$ ipython --no-banner

In [1]: import numpy as np

In [2]: from numpy import linalg as LA

In [3]: np.set_printoptions(suppress=True, linewidth=120)

In [4]: rnd = lambda a: np.round(a, 1) + 0

In [5]: W0 = np.load("layer12.npy")

In [6]: print(rnd(W0))
[[-0.1  0.3  0.7  0.1 -0.4 -0.1  0.3  0.2 -0.2 -0.2]
 [-0.4 -0.2 -0.4  0.3 -0.4 -0.3 -0.2  0.3 -0.5  0.1]
 [-0.1  0.1  0.   0.2  0.4  0.3  0.2 -0.5 -0.7 -0.1]
 [-0.6  0.3  0.1 -0.1  0.2 -0.1 -0.4 -0.1  0.2 -0.5]
 [ 0.   0.3  0.  -0.5 -0.3  0.4 -0.4 -0.1 -0.2  0.4]
 [ 0.5  0.1  0.1 -0.1  0.4 -0.5 -0.4  0.2 -0.3 -0.1]
 [ 0.  -0.4  0.4  0.5  0.1  0.3 -0.5  0.   0.1  0.2]
 [ 0.4  0.4 -0.2  0.4 -0.5  0.  -0.2 -0.3  0.1 -0.3]
 [-0.1 -0.4  0.3 -0.2 -0.2 -0.5 -0.1 -0.7  0.   0.1]
 [-0.2  0.5  0.   0.3  0.2 -0.3  0.1 -0.1  0.2  0.7]]

In [7]: M2 = W0 / np.sqrt((W0 ** 2).mean(axis=1, keepdims=True))

In [8]: LA.matrix_rank(W0 - W0.mean(axis=1, keepdims=True))
Out[8]: np.int64(9)

In [9]: print(LA.matrix_rank(M2) == LA.matrix_rank(W0))
True

In [10]: rnd(W0 - W0.mean(axis=1, keepdims=True))
Out[10]: 
array([[-0.2,  0.2,  0.7,  0. , -0.4, -0.1,  0.2,  0.2, -0.3, -0.2],
       [-0.2,  0. , -0.2,  0.4, -0.2, -0.1, -0.1,  0.5, -0.3,  0.2],
       [-0.1,  0.1,  0. ,  0.2,  0.4,  0.3,  0.2, -0.4, -0.7,  0. ],
       [-0.5,  0.4,  0.1,  0. ,  0.3,  0. , -0.4,  0. ,  0.3, -0.4],
       [ 0. ,  0.3,  0.1, -0.5, -0.2,  0.4, -0.4,  0. , -0.2,  0.5],
       [ 0.5,  0.1,  0.1, -0.1,  0.4, -0.5, -0.4,  0.2, -0.3, -0.1],
       [ 0. , -0.4,  0.3,  0.4,  0. ,  0.2, -0.6, -0.1,  0. ,  0.1],
       [ 0.5,  0.4, -0.2,  0.4, -0.4,  0. , -0.2, -0.3,  0.1, -0.2],
       [ 0.1, -0.2,  0.4,  0. , -0.1, -0.3,  0.1, -0.5,  0.2,  0.2],
       [-0.3,  0.3, -0.1,  0.2,  0.1, -0.5,  0. , -0.2,  0. ,  0.5]])

In [11]: rnd(M2[5])
Out[11]: array([ 1.6,  0.3,  0.4, -0.4,  1.1, -1.6, -1.2,  0.8, -1. , -0.3])

In [12]: mat = np.load("mat.npy")

In [13]: mat
Out[13]: 
array([[ 0,  0,  0,  0,  0,  2,  0,  0],
       [ 0,  0,  0,  0, -2,  0, -3,  2],
       [ 0,  0,  0,  0,  0,  0,  0,  0],
       [ 0,  2,  0,  0,  0,  0,  0,  0],
       [ 0,  0,  0,  0,  1,  0, -1,  0],
       [ 0,  0,  0,  0,  0,  0,  0,  0],
       [ 0,  0,  0,  0,  0,  0,  0,  0],
       [ 0,  0,  0,  0,  0,  0,  0,  0],
       [ 0,  0, -2,  0,  0,  0,  0,  0]])

In [14]: vec = np.array([-1, -1, -1, -1, 1, 2, -2, -1])

In [15]: a = np.maximum(mat @ vec, 0)

In [16]: mat.T @ a
Out[16]: array([ 0,  0, -4,  0, -1,  8, -9,  4])

In [17]: a
Out[17]: array([4, 2, 0, 0, 3, 0, 0, 0, 2])

In [18]: left, sig, VT = LA.svd(mat)

In [19]: rnd(sig)
Out[19]: array([4.1, 2. , 2. , 2. , 1.4, 0. , 0. , 0. ])

In [20]: M2 = left[:, :5] @ np.diag(sig[:5]) @ VT[:5]

In [21]: rnd(LA.norm(mat - M2, 2)), sig[5]
Out[21]: (np.float64(0.0), np.float64(0.0))

In [22]: LA.matrix_rank(mat, rtol=0.05)
Out[22]: np.int64(5)

In [23]: arr = np.load("w.npy")

In [24]: arr
Out[24]: 
array([[ -6,   9,   9,  33,  15, -39,  12, -27,  15],
       [  4,  -1,   4,  -2,  -5,   1,   2,  -2,  -5],
       [ 10,   4,  23,  21,  -6, -30,  18, -31,  -6],
       [ 10,   4,  23,  21,  -6, -30,  18, -31,  -6],
       [ -4,   5,   4,  18,   9, -21,   6, -14,   9],
       [ 12,   1,  20,  10, -11, -17,  14, -22, -11],
       [ 22,  -4,  25,  -5, -26,  -2,  14, -17, -26],
       [-26,   9, -21,  23,  35, -19,  -8,   3,  35]])

In [25]: np.argsort(-LA.norm(arr, axis=0).round(6), kind="stable")[:3]
Out[25]: array([5, 7, 3])

In [26]: print([round(float(x), 1) for x in LA.svd(arr, compute_uv=False)[:3]])
[112.5, 94.5, 0.0]

In [27]: rnd(LA.norm(arr, 2) / LA.norm(arr))
Out[27]: np.float64(0.8)
